$ python3 -q
>>> import numpy as np
>>> np.set_printoptions(precision=1, suppress=True, linewidth=200)
>>> E = np.loadtxt("case6.csv", delimiter=",")
>>> E
array([[  5.3,  -5.1,  -1.9,   3. ,  -3.1,   2.2],
       [ -5. ,   5.1,   2.2,  -3. ,   3. ,  -2.1],
       [ 15.2, -14.8,  -5.8,   8.9,  -9. ,   6.1],
       [ 14.9, -14.9,  -6. ,   8.9,  -9. ,   5.9],
       [-10. ,   9.8,   4. ,  -6. ,   5.9,  -4. ],
       [-15.1,  15.1,   5.9,  -8.9,   9. ,  -6. ],
       [ 15. , -14.9,  -5.8,   9. ,  -9.2,   5.9],
       [ -4.9,   5.1,   2.2,  -3.1,   2.9,  -1.8],
       [ -5.1,   5. ,   2. ,  -3. ,   2.9,  -2.1],
       [ 14.9, -15.1,  -6.2,   8.9,  -8.9,   6.2],
       [  5.1,  -5. ,  -1.8,   3.1,  -3. ,   2.1],
       [-15. ,  15. ,   6.1,  -8.9,   9. ,  -6.3]])
>>> out = np.c_[E[:, :2] @ np.array([[0, -1], [-5, 1]]), np.array([-5, 3, 2, -5, 3, -4, -2, 3, 2, 4, 5, -2])]
>>> out
array([[ 25.5, -10.4,  -5. ],
       [-25.5,  10.1,   3. ],
       [ 74. , -30. ,   2. ],
       [ 74.5, -29.8,  -5. ],
       [-49. ,  19.8,   3. ],
       [-75.5,  30.2,  -4. ],
       [ 74.5, -29.9,  -2. ],
       [-25.5,  10. ,   3. ],
       [-25. ,  10.1,   2. ],
       [ 75.5, -30. ,   4. ],
       [ 25. , -10.1,   5. ],
       [-75. ,  30. ,  -2. ]])
>>> print(np.linalg.matrix_rank(out))
3
>>> np.round(np.linalg.lstsq(E, out[:, 0])[0], 1) + 0
array([ 0., -5.,  0.,  0.,  0.,  0.])
>>> np.round(np.linalg.norm(out - E @ np.linalg.lstsq(E, out)[0], axis=0), 1) + 0
array([0. , 0. , 9.2])
>>> np.linalg.matrix_rank(np.c_[E, out])
np.int64(7)
>>> M = np.diag(np.array([8, 0, 7, 3, 0, 3, 1, 2, 9, 2, 7]))
>>> M
array([[8, 0, 0, 0, 0, 0, 0, 0, 0, 0, 0],
       [0, 0, 0, 0, 0, 0, 0, 0, 0, 0, 0],
       [0, 0, 7, 0, 0, 0, 0, 0, 0, 0, 0],
       [0, 0, 0, 3, 0, 0, 0, 0, 0, 0, 0],
       [0, 0, 0, 0, 0, 0, 0, 0, 0, 0, 0],
       [0, 0, 0, 0, 0, 3, 0, 0, 0, 0, 0],
       [0, 0, 0, 0, 0, 0, 1, 0, 0, 0, 0],
       [0, 0, 0, 0, 0, 0, 0, 2, 0, 0, 0],
       [0, 0, 0, 0, 0, 0, 0, 0, 9, 0, 0],
       [0, 0, 0, 0, 0, 0, 0, 0, 0, 2, 0],
       [0, 0, 0, 0, 0, 0, 0, 0, 0, 0, 7]])
>>> # looks like rank 9
>>> cent = E[[3, 0]].astype(float)
>>> for _ in range(3):
...     idx = np.linalg.norm(E[:, None] - cent, axis=-1).argmin(axis=1)
...     cent = np.array([E[idx == j].mean(axis=0) for j in range(2)])
... 
>>> idx
array([0, 1, 0, 0, 1, 1, 0, 1, 1, 0, 0, 1])
>>> cent
array([[ 11.7, -11.6,  -4.6,   7. ,  -7. ,   4.7],
       [ -9.2,   9.2,   3.7,  -5.5,   5.4,  -3.7]])
>>> np.abs(cent[1] - cent[0]).argmax()
np.int64(0)
>>> vec = np.array([6, 2, 0, -6, -9, 5, 5, -4, 1, -7, -3])
>>> a = np.maximum(M @ vec, 0)
>>> M.T @ a
array([384,   0,   0,   0,   0,  45,   5,   0,  81,   0,   0])
>>> np.maximum(M @ vec, 0) - np.maximum(-M @ vec, 0)
array([ 48,   0,   0, -18,   0,  15,   5,  -8,   9, -14, -21])
>>> rng = np.random.default_rng(516263)
>>> m1 = (rng.random((7, 7)) < 0.3) + np.eye(7)
>>> m1 /= m1.sum(axis=1, keepdims=True)
>>> print(m1)
[[0.5 0.  0.  0.2 0.  0.2 0. ]
 [0.  0.7 0.3 0.  0.  0.  0. ]
 [0.  0.  0.7 0.3 0.  0.  0. ]
 [0.  0.2 0.2 0.2 0.  0.2 0. ]
 [0.  0.  0.  0.5 0.5 0.  0. ]
 [0.  0.  0.5 0.  0.  0.5 0. ]
 [0.  0.  0.3 0.  0.3 0.  0.3]]
>>> # row-stochastic, so 1 is an eigenvalue
>>> vec = np.array([2, -2, -2, 5, -5, 4, 4])
>>> y = m1 @ vec
>>> beta, lr = np.zeros(7), 1 / np.linalg.norm(m1, 2) ** 2
>>> for i in range(300):
...     beta -= lr * m1.T @ (m1 @ beta - y)
...     if i % 50 == 0: print(i, round(np.linalg.norm(m1 @ beta - y), 1))
... 
0 3.0
50 0.5
100 0.3
150 0.2
200 0.1
250 0.1
>>> round(np.linalg.cond(m1), 1)
np.float64(10.6)
>>> beta
array([ 2.1, -2. , -1.9,  4.8, -4.8,  3.9,  3.6])
